>>> import numpy as np
>>> from numpy import linalg as LA
>>> np.set_printoptions(precision=2, suppress=True, linewidth=200, sign=" ")
>>> rnd = lambda a: np.round(a, 2) + 0
>>> K = np.load("arr.npy")
>>> K
array([[-1.4 ,  0.2 , -0.2 , -0.3 , -0.3 ,  0.9 ],
       [-1.5 , -0.04,  0.  , -0.2 ,  0.8 ,  2.2 ],
       [ 0.3 , -1.18,  1.2 , -0.6 ,  0.4 ,  1.3 ],
       [ 1.9 , -2.02,  2.  , -0.4 , -1.5 , -1.  ],
       [ 0.8 ,  0.26, -0.3 , -0.5 ,  0.4 , -0.1 ],
       [ 1.9 ,  0.88, -1.  ,  0.4 , -0.4 , -0.6 ],
       [ 0.7 ,  0.2 , -0.2 ,  0.5 ,  1.1 , -0.5 ],
       [ 1.1 ,  1.41, -1.4 ,  0.  ,  0.2 ,  0.2 ],
       [-0.5 ,  0.86, -0.9 ,  0.8 , -0.4 , -0.3 ],
       [-1.2 ,  1.79, -1.8 ,  0.1 , -0.3 ,  0.1 ],
       [ 0.4 , -0.76,  0.8 , -1.  , -0.3 , -0.8 ],
       [ 0.3 ,  1.08, -1.1 , -0.8 , -0.6 ,  0.  ],
       [ 0.1 ,  1.56, -1.6 ,  0.2 ,  0.8 ,  1.2 ],
       [-0.2 , -1.01,  1.  ,  0.8 ,  0.8 ,  0.2 ],
       [-0.7 , -1.28,  1.3 ,  1.2 ,  2.3 ,  0.1 ],
       [ 0.6 , -0.32,  0.3 , -1.7 , -1.7 , -1.1 ],
       [-0.5 ,  0.66, -0.7 , -0.3 ,  1.2 ,  1.8 ],
       [-0.1 , -1.25,  1.3 , -0.1 , -0.2 ,  3.7 ],
       [ 1.  , -0.03,  0.  , -1.1 , -1.  , -1.5 ],
       [-1.5 ,  0.65, -0.7 , -0.4 , -1.  , -1.8 ],
       [-1.1 ,  0.29, -0.3 ,  0.2 , -0.1 ,  0.3 ],
       [ 0.4 , -0.58,  0.6 , -0.4 ,  0.9 , -0.6 ],
       [-0.5 ,  0.31, -0.3 , -0.4 , -2.  , -0.1 ]])
>>> LA.matrix_rank(K, rtol=0.1)
np.int64(5)
>>> round(np.log10(LA.cond(K)))
2
>>> LA.cond(K) > 100
np.False_
>>> B = K / np.sqrt((K ** 2).mean(axis=1, keepdims=True))
>>> rnd(B[2])
array([ 0.32, -1.28,  1.3 , -0.65,  0.43,  1.41])
>>> rnd(LA.norm(B, axis=1))
array([ 2.45,  2.45,  2.45,  2.45,  2.45,  2.45,  2.45,  2.45,  2.45,  2.45,  2.45,  2.45,  2.45,  2.45,  2.45,  2.45,  2.45,  2.45,  2.45,  2.45,  2.45,  2.45,  2.45])
>>> cent = K[[17, 8]].astype(float)
>>> for _ in range(4):
...     lab = LA.norm(K[:, None] - cent, axis=-1).argmin(axis=1)
...     cent = np.array([K[lab == j].mean(axis=0) for j in range(2)])
... 
>>> lab
array([ 1,  0,  0,  1,  1,  1,  1,  1,  1,  1,  1,  1,  1,  0,  0,  1,  0,  0,  1,  1,  1,  1,  1])
>>> np.abs(cent[1] - cent[0]).argmax()
np.int64(5)
>>> rnd(cent[1] - cent[0])
array([ 0.63,  1.02, -1.04, -0.42, -1.25, -1.89])
>>> rnd(cent)
array([[-0.45, -0.68,  0.68,  0.13,  0.88,  1.55],
       [ 0.18,  0.34, -0.36, -0.28, -0.36, -0.34]])
>>> J = np.loadtxt("block16.csv", delimiter=",")
>>> rnd(J)
array([[ 0.09,  0.81,  0.21,  0.94,  0.77,  0.83, -0.78,  0.72],
       [-1.23, -0.31, -0.35,  0.83,  0.35,  0.6 ,  0.71, -0.77],
       [-0.79,  1.44,  0.18, -0.56, -0.43, -0.13, -0.47, -0.73],
       [-0.35,  0.56,  0.55,  0.42,  0.48, -1.25,  0.93,  0.64],
       [-0.35, -0.42, -0.43, -0.48,  1.38, -0.72, -0.86, -0.32],
       [ 0.7 , -0.11,  1.39,  0.15,  0.5 ,  0.11,  0.1 , -1.13],
       [ 0.79,  0.77, -0.84, -0.58,  0.75,  0.45,  0.96, -0.23],
       [ 0.7 ,  0.28, -0.82,  1.16, -0.38, -0.8 , -0.33, -0.72]])
>>> B = J / np.sqrt((J ** 2).mean(axis=1, keepdims=True))
>>> LA.matrix_rank(J - J.mean(axis=1, keepdims=True))
np.int64(7)
>>> mat = np.load("layer15.npy")
>>> mat
array([[ 1.,  0.,  0.],
       [ 0.,  1.,  0.],
       [ 0.,  0.,  1.]])
>>> B = LA.inv(mat)
>>> mat @ B
array([[ 1.,  0.,  0.],
       [ 0.,  1.,  0.],
       [ 0.,  0.,  1.]])
>>> rnd(LA.cond(mat))
np.float64(1.0)
>>> B
array([[ 1.,  0.,  0.],
       [ 0.,  1.,  0.],
       [ 0.,  0.,  1.]])
>>> (np.abs(B) > 1e-9).astype(int)
array([[ 1,  0,  0],
       [ 0,  1,  0],
       [ 0,  0,  1]])
>>> rnd(LA.det(mat) * B)
array([[ 1.,  0.,  0.],
       [ 0.,  1.,  0.],
       [ 0.,  0.,  1.]])
>>> (mat @ mat)[0]
array([ 1.,  0.,  0.])
>>> np.allclose(mat @ mat.T, mat.T @ mat)
True
>>> np.fft.fft(mat[0])
array([ 1.+0.j,  1.+0.j,  1.+0.j])
>>> np.sort(np.abs(np.fft.fft(mat[0]))), rnd(np.sort(LA.svd(mat, compute_uv=False)))
(array([ 1.,  1.,  1.]), array([ 1.,  1.,  1.]))
>>> mat @ np.ones(3)
array([ 1.,  1.,  1.])
>>> x0 = np.array([-2, 0, 0])
>>> rnd(LA.det(mat))
np.float64(1.0)
>>> rnd(LA.inv(mat))
array([[ 1.,  0.,  0.],
       [ 0.,  1.,  0.],
       [ 0.,  0.,  1.]])
>>> [p for p in range(1, 25) if np.allclose(LA.matrix_power(mat, p), np.eye(3))]
[1, 2, 3, 4, 5, 6, 7, 8, 9, 10, 11, 12, 13, 14, 15, 16, 17, 18, 19, 20, 21, 22, 23, 24]
>>> 3 - LA.matrix_rank(mat - np.eye(3), tol=1e-8)
np.int64(3)
>>> mat.T @ (mat @ x0)
array([-2.,  0.,  0.])
>>> data = np.load("x.npy")
>>> data
array([[ 0.7, -0.2,  0.3, -0.5],
       [ 0.6, -0.7,  0.3,  0.5],
       [ 0.4, -0.5, -2. ,  1.4],
       [ 0.7, -1.1, -0.5, -1.2]])
>>> np.einsum("ii->", data)
np.float64(-3.2)
>>> rnd(LA.det(data.T))
np.float64(-2.18)
>>> rnd(LA.eigvals(data))
array([ 0.6 +0.j  , -1.17+1.07j, -1.17-1.07j, -1.45+0.j  ])
>>> rnd(np.poly(data))
array([ 1.  ,  3.2 ,  3.66,  0.12, -2.18])
>>> B = data / LA.norm(data, axis=1, keepdims=True)
>>> C2 = B @ B.T
>>> (np.abs(C2) > 0.9).astype(int)
array([[ 1,  0,  0,  0],
       [ 0,  1,  0,  0],
       [ 0,  0,  1,  0],
       [ 0,  0,  0,  1]])
>>> rnd(np.degrees(np.arccos(np.clip(C2[2, 1], -1, 1))))
np.float64(75.49)
>>> rnd(C2[2])
array([-0.39,  0.25,  1.  ,  0.03])
>>> np.argwhere(np.triu(np.abs(C2) > 0.95, 1))
array([], shape=(0, 2), dtype=int64)
>>> rnd(LA.norm(B, axis=1))
array([ 1.,  1.,  1.,  1.])
